$ python3 -q
>>> import numpy as np
>>> np.set_printoptions(precision=3, suppress=True, linewidth=160)
>>> feats = np.tril(np.array([[1, 2, 0, 1, 1],
...     [2, 0, 2, 0, 0],
...     [0, 1, 2, 2, 2],
...     [0, 2, 0, 1, 1],
...     [0, 1, 2, 0, 0]]), -1) + np.eye(5, dtype=int)
>>> print(feats)
[[1 0 0 0 0]
 [2 1 0 0 0]
 [0 1 1 0 0]
 [0 2 0 1 0]
 [0 1 2 0 1]]
>>> u = np.array([-2, -2, -2, -2, 1])
>>> A2 = feats + np.outer(u, np.eye(5)[0])
>>> print(A2)
[[-1.  0.  0.  0.  0.]
 [ 0.  1.  0.  0.  0.]
 [-2.  1.  1.  0.  0.]
 [-2.  2.  0.  1.  0.]
 [ 1.  1.  2.  0.  1.]]
>>> gram = feats.T @ feats
>>> print(np.linalg.eigvalsh(gram)[::-1])
[10.369  5.266  3.116  0.223  0.026]
>>> print(np.linalg.matrix_rank(gram))
5
>>> print(np.linalg.svd(feats, compute_uv=False) ** 2)
[10.369  5.266  3.116  0.223  0.026]
>>> print(np.trace(gram), (feats ** 2).sum())
19 19
>>> A2 = feats[0, 0] * feats[1:] - np.outer(feats[1:, 0], feats[0])
>>> print(A2)
[[0 1 0 0 0]
 [0 1 1 0 0]
 [0 2 0 1 0]
 [0 1 2 0 1]]
>>> print(np.linalg.matrix_rank(A2), np.linalg.matrix_rank(feats))
4 5
>>> mat = np.loadtxt("case9.csv", delimiter=",")
>>> print(mat)
[[ 0.  0.  3.  0.  0.  0.  0.  0.]
 [ 1.  0.  0.  0.  0.  0.  2.  0.]
 [ 0.  1. -3. -3.  0.  0.  0.  0.]]
>>> # column 5 repeats column 4
>>> A2 = np.array([[-2, -1, -2],
...     [-2, 0, 0],
...     [2, -3, -1],
...     [-2, 2, 2],
...     [2, 3, -2],
...     [0, -3, 1],
...     [0, 0, -3],
...     [-1, 2, 2]])
>>> print(np.vstack([mat, A2.T]).shape)
(6, 8)
>>> print(A2.T @ mat.T)
[[ 6. -2. -2.]
 [-9. -1.  3.]
 [-3. -8. -3.]]
>>> print(np.einsum("ik,kj->ij", mat, A2))
[[ 6. -9. -3.]
 [-2. -1. -8.]
 [-2.  3. -3.]]
>>> rng = np.random.default_rng(629566)
>>> idx = rng.permutation(5)
>>> A2 = feats[:, idx] * rng.choice([-1, 1], 5)
>>> print(A2)
[[ 0  0  0 -1  0]
 [ 0  1  0 -2  0]
 [ 0  1  0  0 -1]
 [-1  2  0  0  0]
 [ 0  1  1  0 -2]]
>>> Uu, _, Vt = np.linalg.svd(feats.T @ A2)
>>> print(np.round(np.linalg.lstsq(feats, A2)[0], 3) + 0)
[[ 0.  0.  0. -1.  0.]
 [ 0.  1.  0.  0.  0.]
 [ 0.  0.  0.  0. -1.]
 [-1.  0.  0.  0.  0.]
 [ 0.  0.  1.  0.  0.]]
>>> print(mat.reshape(-1, 2))
[[ 0.  0.]
 [ 3.  0.]
 [ 0.  0.]
 [ 0.  0.]
 [ 1.  0.]
 [ 0.  0.]
 [ 0.  0.]
 [ 2.  0.]
 [ 0.  1.]
 [-3. -3.]
 [ 0.  0.]
 [ 0.  0.]]
>>> t3 = mat.reshape(3, 2, -1)
>>> print(np.einsum("ihd,jhd->hij", t3, t3).shape)
(2, 3, 3)
>>> print(t3[:, 0])
[[ 0.  0.  3.  0.]
 [ 1.  0.  0.  0.]
 [ 0.  1. -3. -3.]]
>>> M = np.array([[2.0, -2.0, 2.0, -1.0],
...     [0.0, 0.0, 2.0, 0.0],
...     [0.0, 0.0, 2.0, 1.0],
...     [0.0, 0.0, 0.0, 1.0]])
>>> # triangular
>>> Uu, sigma, Vt = np.linalg.svd(M, full_matrices=False)
>>> print(np.round(Uu.T @ M @ Vt.T, 3) + 0)
[[4.026 0.    0.    0.   ]
 [0.    2.401 0.    0.   ]
 [0.    0.    1.014 0.   ]
 [0.    0.    0.    0.   ]]
>>> print(sigma.round(3) + 0)
[4.026 2.401 1.014 0.   ]
>>> print(np.abs(Vt[0]))
[0.419 0.419 0.796 0.127]
>>> idx = rng.permutation(4)
>>> print(idx)
[1 2 0 3]
>>> A2 = M[idx][:, idx]
>>> print(A2)
[[ 0.  2.  0.  0.]
 [ 0.  2.  0.  1.]
 [-2.  2.  2. -1.]
 [ 0.  0.  0.  1.]]
>>> print(np.round(np.linalg.det(A2), 3), round(float(np.linalg.det(M[idx])), 3))
0.0 0.0
>>> print(np.sort(np.abs(np.linalg.eigvals(A2))))
[0. 1. 2. 2.]
>>> print(np.linalg.matrix_rank(A2, rtol=0.1))
3
>>> print(round(np.linalg.det(M), 3))
0.0
>>> print(round(np.abs(np.linalg.eigvals(M)).max(), 3))
2.0
>>> print(np.sort(np.abs(np.linalg.eigvals(M))))
[0. 1. 2. 2.]
>>> print(M @ M)
[[ 4. -4.  4. -1.]
 [ 0.  0.  4.  2.]
 [ 0.  0.  4.  3.]
 [ 0.  0.  0.  1.]]
>>> print(np.sort(np.linalg.eigvals(M)))
[0. 1. 2. 2.]
>>> E = np.loadtxt("out8.csv", delimiter=",")
>>> print(E)
[[ 6.303 -0.218 -7.245  2.782]
 [ 4.53  -2.141 -7.271 -4.693]
 [-4.927 -7.638 -3.751  1.823]
 [-5.651 -3.491  6.499  3.694]
 [ 2.83   8.725  3.642 -1.612]
 [-9.643 -2.298  1.047  0.792]
 [ 6.391 -0.406  6.336 -4.342]
 [-4.588  8.847  0.813  0.148]
 [ 9.633 -1.533  1.492  1.62 ]
 [-2.866 -0.133 -8.439  4.533]
 [-2.743  3.048 -4.438 -7.968]
 [-7.868  0.561 -6.082  0.893]
 [-3.615  1.136 -8.634 -3.332]
 [-2.706  8.178  5.045  0.584]
 [-5.286  6.971 -4.837  0.25 ]
 [-1.008  4.293  1.003 -8.919]
 [-5.843  4.465 -6.691 -1.078]
 [-1.423 -4.049 -6.544  6.225]
 [-0.394 -1.456  8.676  4.739]
 [-1.714 -9.32  -1.958 -2.524]
 [ 2.375  7.193 -6.5   -0.609]
 [-3.034 -3.594 -6.38  -6.097]
 [ 1.442  8.792  1.885  4.132]
 [-4.513 -6.554 -3.797 -4.719]
 [-2.907 -9.337  2.085 -0.145]
 [ 0.214  1.534  8.295  5.366]
 [ 7.324  0.356 -6.784 -0.45 ]
 [ 5.89  -2.062 -7.556  1.99 ]
 [ 2.779  8.195 -4.318 -2.545]]
>>> x = np.array([1, 1, 3, 0])
>>> rhs = E @ x
>>> beta, lr = np.zeros(4), 1 / np.linalg.norm(E, 2) ** 2
>>> for i in range(60):
...     beta -= lr * E.T @ (E @ beta - rhs)
...     if i % 10 == 0: print(i, round(np.linalg.norm(E @ beta - rhs), 3))
... 
0 8.525
10 0.049
20 0.0
30 0.0
40 0.0
50 0.0
>>> print(beta.round(3) + 0)
[1. 1. 3. 0.]
>>> print(np.round(np.linalg.cond(E), 3))
1.583
>>> u = np.array([-3, 2])
>>> print(np.convolve(E[7], u))
[ 13.764 -35.717  15.255   1.182   0.296]
>>> cent = E[[0, 5]].astype(float)
>>> for _ in range(4):
...     idx = np.linalg.norm(E[:, None] - cent, axis=-1).argmin(axis=1)
...     cent = np.array([E[idx == j].mean(axis=0) for j in range(2)])
... 
>>> print(idx)
[0 0 1 1 0 1 0 1 0 0 1 1 1 1 1 1 1 0 1 1 0 1 0 1 1 1 0 0 0]
>>> print(np.bincount(idx))
[12 17]
>>> print(cent[1] - cent[0])
[-7.663 -2.167  2.671 -1.556]
>>> x = np.array([-5, 3, 0, -5])
>>> a = np.maximum(E @ x, 0)
>>> print(E * (a > 1e-9)[:, None])
[[ 0.    -0.    -0.     0.   ]
 [ 0.    -0.    -0.    -0.   ]
 [-0.    -0.    -0.     0.   ]
 [-0.    -0.     0.     0.   ]
 [ 2.83   8.725  3.642 -1.612]
 [-9.643 -2.298  1.047  0.792]
 [ 0.    -0.     0.    -0.   ]
 [-4.588  8.847  0.813  0.148]
 [ 0.    -0.     0.     0.   ]
 [-0.    -0.    -0.     0.   ]
 [-2.743  3.048 -4.438 -7.968]
 [-7.868  0.561 -6.082  0.893]
 [-3.615  1.136 -8.634 -3.332]
 [-2.706  8.178  5.045  0.584]
 [-5.286  6.971 -4.837  0.25 ]
 [-1.008  4.293  1.003 -8.919]
 [-5.843  4.465 -6.691 -1.078]
 [-0.    -0.    -0.     0.   ]
 [-0.    -0.     0.     0.   ]
 [-0.    -0.    -0.    -0.   ]
 [ 2.375  7.193 -6.5   -0.609]
 [-3.034 -3.594 -6.38  -6.097]
 [ 0.     0.     0.     0.   ]
 [-4.513 -6.554 -3.797 -4.719]
 [-0.    -0.     0.    -0.   ]
 [ 0.     0.     0.     0.   ]
 [ 0.     0.    -0.    -0.   ]
 [ 0.    -0.    -0.     0.   ]
 [ 2.779  8.195 -4.318 -2.545]]
>>> print(np.flatnonzero(a > 1e-9))
[ 4  5  7 10 11 12 13 14 15 16 20 21 23 28]
>>> A2 = E / np.linalg.norm(E, axis=1, keepdims=True)
>>> gram = A2 @ A2.T
>>> print(np.argwhere(np.triu(np.abs(gram) > 0.95, 1)))
[[ 0 27]
 [ 2  4]
 [18 25]
 [19 22]
 [20 28]]
>>> print(np.linalg.norm(A2, axis=1))
[1. 1. 1. 1. 1. 1. 1. 1. 1. 1. 1. 1. 1. 1. 1. 1. 1. 1. 1. 1. 1. 1. 1. 1. 1. 1. 1. 1. 1.]
>>> print(round(float(np.degrees(np.arccos(np.clip(gram[10, 26], -1, 1)))), 3))
81.553
>>> arr = np.triu(rng.random((5, 5)) < 0.5, 1).astype(int)
>>> arr = arr + arr.T
>>> print(arr)
[[0 0 1 0 0]
 [0 0 0 1 0]
 [1 0 0 0 0]
 [0 1 0 0 1]
 [0 0 0 1 0]]
>>> # 2 groups of indices that never mix
>>> w, evecs = np.linalg.eigh(arr)
>>> print(np.round(evecs.T @ arr @ evecs, 3) + 0)
[[-1.414  0.     0.     0.     0.   ]
 [ 0.    -1.     0.     0.     0.   ]
 [ 0.     0.     0.     0.     0.   ]
 [ 0.     0.     0.     1.     0.   ]
 [ 0.     0.     0.     0.     1.414]]
>>> print(np.linalg.eigvalsh(arr @ arr))
[0. 1. 1. 2. 2.]
>>> print(np.linalg.eigvalsh(arr + 3 * np.eye(5)))
[1.586 2.    3.    4.    4.414]
>>> X = np.array([[0.0, 2.0, 0.0], [0.0, 1.0, 0.0], [0.0, 0.0, 2.0]])
>>> print(X)
[[0. 2. 0.]
 [0. 1. 0.]
 [0. 0. 2.]]
>>> # splits into 2 blocks
>>> print(X @ X)
[[0. 2. 0.]
 [0. 1. 0.]
 [0. 0. 4.]]
>>> print(X[:, 2] @ X[:, 0])
0.0
>>> print(X.T @ X)
[[0. 0. 0.]
 [0. 5. 0.]
 [0. 0. 4.]]
>>> print(np.linalg.norm(X, axis=0))
[0.    2.236 2.   ]
>>> J = np.load("data.npy")
>>> print(J)
[[3 3 3 3]
 [0 1 0 1]
 [3 3 3 3]
 [0 1 0 1]]
>>> Uu, sigma, Vt = np.linalg.svd(X)
>>> print(sigma)
[2.236 2.    0.   ]
>>> A2 = Uu[:, :2] @ np.diag(sigma[:2]) @ Vt[:2]
>>> print(A2)
[[0. 2. 0.]
 [0. 1. 0.]
 [0. 0. 2.]]
>>> print(np.linalg.matrix_rank(X, rtol=0.05))
2
>>> print(round(np.abs(X - A2).max(), 3))
0.0
>>> print(np.poly(X))
[ 1. -3.  2.  0.]
>>> print(np.round(np.linalg.det(2 * X), 3), round(float(np.linalg.det(X)), 3))
0.0 0.0
>>> print(np.kron(np.eye(2, dtype=int), X))
[[0. 2. 0. 0. 0. 0.]
 [0. 1. 0. 0. 0. 0.]
 [0. 0. 2. 0. 0. 0.]
 [0. 0. 0. 0. 2. 0.]
 [0. 0. 0. 0. 1. 0.]
 [0. 0. 0. 0. 0. 2.]]
>>> print(np.round(np.linalg.eigvals(X).sum().real, 3))
3.0
>>> proj = np.triu(np.array([[0, -3, 2, -2], [3, 2, 3, 0], [2, 1, -2, -2], [3, -1, -1, 2]]), 1) + np.eye(4)
>>> A2 = proj @ J @ np.linalg.inv(proj)
>>> print(proj @ J - J @ proj)
[[  6.  10.  -9.  13.]
 [  9.   9.   6.   9.]
 [  0.   7. -15.  10.]
 [  0.   0.  -3.   0.]]
>>> print(np.round(np.poly(A2), 3) + 0)
[ 1. -8. 12.  0.  0.]
>>> print(np.linalg.matrix_rank(A2))
2
>>> m1 = np.load("block5.npy")
>>> print(m1)
[[-1.028  0.074 -2.184 -4.987 -3.076 -4.057 -2.093]
 [-1.018 -0.09  -2.148 -4.922 -3.125 -4.071 -1.892]
 [-1.028 -0.014 -1.927 -4.911 -3.056 -3.86  -2.051]
 [-1.069  0.073 -1.877 -5.035 -3.041 -3.877 -2.038]
 [-1.216 -0.028 -2.067 -5.043 -3.071 -4.093 -2.096]
 [-0.996 -0.073 -1.911 -5.014 -2.916 -3.927 -1.883]
 [-0.976 -0.027 -2.046 -5.07  -3.119 -3.924 -2.002]
 [ 5.044  1.201 -4.036 -0.09   4.068  0.922 -1.058]
 [ 4.977  1.016 -4.063  0.068  4.042  0.916 -1.021]
 [ 5.101  1.102 -3.974  0.176  3.965  1.018 -0.989]
 [ 5.15   0.913 -4.021 -0.124  3.813  1.048 -1.006]
 [ 5.095  1.    -3.789  0.211  3.911  0.929 -1.038]
 [ 4.953  0.948 -3.987 -0.011  3.972  0.99  -1.232]
 [ 5.076  1.021 -3.856 -0.049  3.888  1.21  -1.307]
 [-0.053  5.091  2.941 -0.02   3.881  3.031 -4.93 ]
 [-0.056  4.941  2.782 -0.037  3.955  2.954 -5.02 ]
 [ 0.198  5.032  2.989 -0.087  4.037  3.003 -5.11 ]
 [ 0.062  5.067  2.898  0.072  3.919  2.793 -5.066]
 [-0.077  5.035  3.205  0.042  3.785  3.035 -5.299]
 [ 0.197  4.877  3.033  0.057  3.956  3.107 -4.93 ]
 [ 0.13   5.039  3.102 -0.025  4.029  2.965 -4.976]]
>>> x = np.array([0, 3, 0, -5, 4, 3, 5])
>>> rhs = m1 @ x
>>> print(np.round(np.linalg.lstsq(m1, rhs)[0], 3) + 0)
[ 0.  3.  0. -5.  4.  3.  5.]
>>> print(np.round(np.linalg.pinv(m1) @ m1, 3) + 0)
[[1. 0. 0. 0. 0. 0. 0.]
 [0. 1. 0. 0. 0. 0. 0.]
 [0. 0. 1. 0. 0. 0. 0.]
 [0. 0. 0. 1. 0. 0. 0.]
 [0. 0. 0. 0. 1. 0. 0.]
 [0. 0. 0. 0. 0. 1. 0.]
 [0. 0. 0. 0. 0. 0. 1.]]
>>> print(np.round(np.linalg.solve(m1.T @ m1, m1.T @ rhs), 3) + 0)
[ 0.  3.  0. -5.  4.  3.  5.]
>>> rhs = rhs + 0.3 * rng.normal(size=21)
>>> print(rhs)
[-10.485  -9.733  -9.795  -8.449 -10.04   -8.176  -9.026  17.709  16.608  16.25   17.261  15.011  15.738  15.905  15.122  14.603  15.46   13.971  12.797
  14.296  15.801]
>>> beta, *_ = np.linalg.lstsq(m1, rhs)
>>> print(np.round(m1.T @ (rhs - m1 @ beta), 3) + 0)
[0. 0. 0. 0. 0. 0. 0.]
>>> print(beta.round())
[ 0.  2.  1. -5.  5.  3.  5.]
>>> print(beta)
[ 0.162  2.459  0.521 -5.326  4.545  2.713  5.014]
>>> D = np.linalg.norm(m1[:, None] - m1[None], axis=-1)
>>> print(D.mean(axis=1).argmax())
4
>>> print((D + 1e9 * np.eye(21)).round(6).argmin(axis=1))
[ 4  6  3  2  0  2  2  8  9 11 12  9  8 12 15 14 20 15 14 20 16]
>>> print(D[19].round(6).argsort(kind="stable")[:4])
[19 20 16 14]
>>> Xs = m1 - m1.mean(axis=0)
>>> Uu, sigma, Vt = np.linalg.svd(Xs, full_matrices=False)
>>> print(np.abs(Vt[-1]))
[0.121 0.643 0.246 0.094 0.592 0.32  0.224]
>>> print(sigma)
[25.634 18.867  0.529  0.449  0.389  0.297  0.269]
>>> print(np.abs(Uu[:, 0]).argmax())
1
>>> print(round((sigma ** 2).sum() ** 2 / (sigma ** 4).sum(), 3))
1.841
>>> print(Vt[0] * np.sign(Vt[0, np.abs(Vt[0]).argmax()]))
[ 0.186  0.328  0.271  0.404  0.565  0.523 -0.169]
>>> print(np.round(Xs.mean(axis=0), 3) + 0)
[0. 0. 0. 0. 0. 0. 0.]
